% python3 -q
>>> import numpy as np
>>> from numpy import linalg as LA
>>> np.set_printoptions(precision=1, suppress=True, linewidth=120)
>>> def rd(a):
...     return np.round(a, 1) + 0
... 
>>> W0 = np.load("run9.npy")
>>> W0
array([[4, 2],
       [0, 0],
       [2, 1]])
>>> # looks like rank 1
>>> LA.matrix_rank(W0, rtol=0.1)
np.int64(1)
>>> np.argsort(-LA.norm(W0, axis=0).round(6), kind="stable")[:3]
array([0, 1])
>>> X = np.load("sample5.npy")
>>> X
array([[-1,  6,  0,  1, -3],
       [-1,  6,  0,  1, -3],
       [ 1,  7,  0,  2,  0],
       [ 2,  1,  0,  1,  3],
       [ 0,  0,  3, -1,  5],
       [-5, -3,  5, -5,  0],
       [ 0,  0,  0,  0,  0],
       [ 1,  3,  3,  0, -3],
       [-2,  1,  5, -3, -5],
       [-3, -2,  2, -3, -2],
       [ 0,  4, -3,  2,  3],
       [-3, -2,  2, -3, -2],
       [-3, -2,  5, -4,  3],
       [-2, -1,  3, -2,  2],
       [ 1,  3,  3,  0, -3],
       [ 0,  0,  0,  0,  0],
       [-1, -1,  2, -2,  1],
       [-1,  6,  0,  1, -3]])
>>> def softmax(z):
...     e = np.exp(z - z.max(axis=-1, keepdims=True))
...     return e / e.sum(axis=-1, keepdims=True)
... 
>>> rd(softmax(X).sum(axis=1))
array([1., 1., 1., 1., 1., 1., 1., 1., 1., 1., 1., 1., 1., 1., 1., 1., 1., 1.])
>>> rd(softmax(X[12]))
array([0. , 0. , 0.9, 0. , 0.1])
>>> S = X @ X.T / np.sqrt(5)
>>> rd(softmax(S)[12] @ X)
array([-4.6, -2.8,  5. , -4.8,  0.6])
>>> M2 = X[0, 0] * X[1:] - np.outer(X[1:, 0], X[0])
>>> M2
array([[  0,   0,   0,   0,   0],
       [  0, -13,   0,  -3,   3],
       [  0, -13,   0,  -3,   3],
       [  0,   0,  -3,   1,  -5],
       [  0,  33,  -5,  10, -15],
       [  0,   0,   0,   0,   0],
       [  0,  -9,  -3,  -1,   6],
       [  0,  11,  -5,   5,  -1],
       [  0,  20,  -2,   6,  -7],
       [  0,  -4,   3,  -2,  -3],
       [  0,  20,  -2,   6,  -7],
       [  0,  20,  -5,   7, -12],
       [  0,  13,  -3,   4,  -8],
       [  0,  -9,  -3,  -1,   6],
       [  0,   0,   0,   0,   0],
       [  0,   7,  -2,   3,  -4],
       [  0,   0,   0,   0,   0]])
>>> X[:, 0] / X[0, 0]
array([ 1.,  1., -1., -2., -0.,  5., -0., -1.,  2.,  3., -0.,  3.,  3.,  2., -1., -0.,  1.,  1.])
>>> D = LA.norm(X[:, None] - X[None], axis=-1)
>>> rd(LA.norm(X - X.mean(axis=0), axis=1))
array([5.8, 5.8, 6.8, 5.1, 5.8, 8.1, 2.6, 3.9, 6.2, 4.8, 7. , 4.8, 7. , 4. , 3.9, 2.6, 3.1, 5.8])
>>> Ac = (X - X.mean(axis=0)) / X.std(axis=0)
>>> np.argwhere(np.abs(Ac) > 2)
array([[ 5,  0],
       [ 5,  3],
       [10,  2]])
>>> rd(Ac.std(axis=0))
array([1., 1., 1., 1., 1.])
>>> c = LA.lstsq(np.delete(Ac, 2, axis=1), Ac[:, 2])[0]
>>> rd(1 - np.var(Ac[:, 2] - np.delete(Ac, 2, axis=1) @ c))
np.float64(1.0)
>>> np.abs(c).argmax()
np.int64(2)
>>> rd(c)
array([ 0.9,  1. , -2.4,  0.1])
>>> J = np.diag(np.array([1, 4, 4, 0, 2])) + 3 * np.eye(5, k=1) + 3 * np.eye(5, k=-1)
>>> J
array([[1., 3., 0., 0., 0.],
       [3., 4., 3., 0., 0.],
       [0., 3., 4., 3., 0.],
       [0., 0., 3., 0., 3.],
       [0., 0., 0., 3., 2.]])
>>> evals, evecs = LA.eigh(J)
>>> vec = np.array([-1, 0, -1, 2, 1])
>>> np.abs(J).sum(axis=1).max(), rd(np.abs(evals).max())
(np.float64(10.0), np.float64(8.3))
>>> vec @ J @ vec / (vec @ vec), rd(evals[0]), rd(evals[-1])
(np.float64(1.0), np.float64(-3.3), np.float64(8.3))
>>> evals, evecs = LA.eig(J)
>>> rd(np.sort(LA.eigvals(J.T)))
array([-3.3, -1.1,  2.4,  4.7,  8.3])
>>> rd(np.sort(LA.eigvals(J @ J)))
array([ 1.3,  5.8, 10.9, 22.5, 68.5])
>>> rd(np.sort(LA.eigvals(LA.inv(J))))
array([-0.9, -0.3,  0.1,  0.2,  0.4])
>>> A = np.load("m.npy")
>>> A
array([[1, 0, 0],
       [0, 1, 0],
       [0, 0, 1]])
>>> # applying it twice changes nothing
>>> vec = np.array([-2, -2, 5])
>>> rd(np.sort(np.abs(np.degrees(np.angle(LA.eigvals(A))))))
array([0., 0., 0.])
>>> A.T @ (A @ vec)
array([-2, -2,  5])
>>> [p for p in range(1, 25) if np.allclose(LA.matrix_power(A, p), np.eye(3))]
[1, 2, 3, 4, 5, 6, 7, 8, 9, 10, 11, 12, 13, 14, 15, 16, 17, 18, 19, 20, 21, 22, 23, 24]
>>> rng = np.random.default_rng(830224)
>>> labels = rng.permutation(3)
>>> labels
array([2, 1, 0])
>>> M2 = A[labels][:, labels]
>>> M2
array([[1, 0, 0],
       [0, 1, 0],
       [0, 0, 1]])
>>> rd(np.sort(np.abs(LA.eigvals(M2))))
array([1., 1., 1.])
>>> rd(LA.det(M2)), rd(LA.det(A[labels]))
(np.float64(1.0), np.float64(-1.0))
>>> np.allclose(M2, A)
True
>>> proj = np.triu(np.array([[-3, 2, 3], [2, 3, 1], [0, 2, 2]]), 1) + np.eye(3)
>>> M2 = proj @ A @ LA.inv(proj)
>>> np.poly(M2)
array([ 1., -3.,  3., -1.])
>>> LA.matrix_rank(M2)
np.int64(3)
>>> np.trace(M2), np.trace(A)
(np.float64(3.0), np.int64(3))
>>> rd(LA.det(M2))
np.float64(1.0)
>>> proj @ A - A @ proj
array([[0., 0., 0.],
       [0., 0., 0.],
       [0., 0., 0.]])
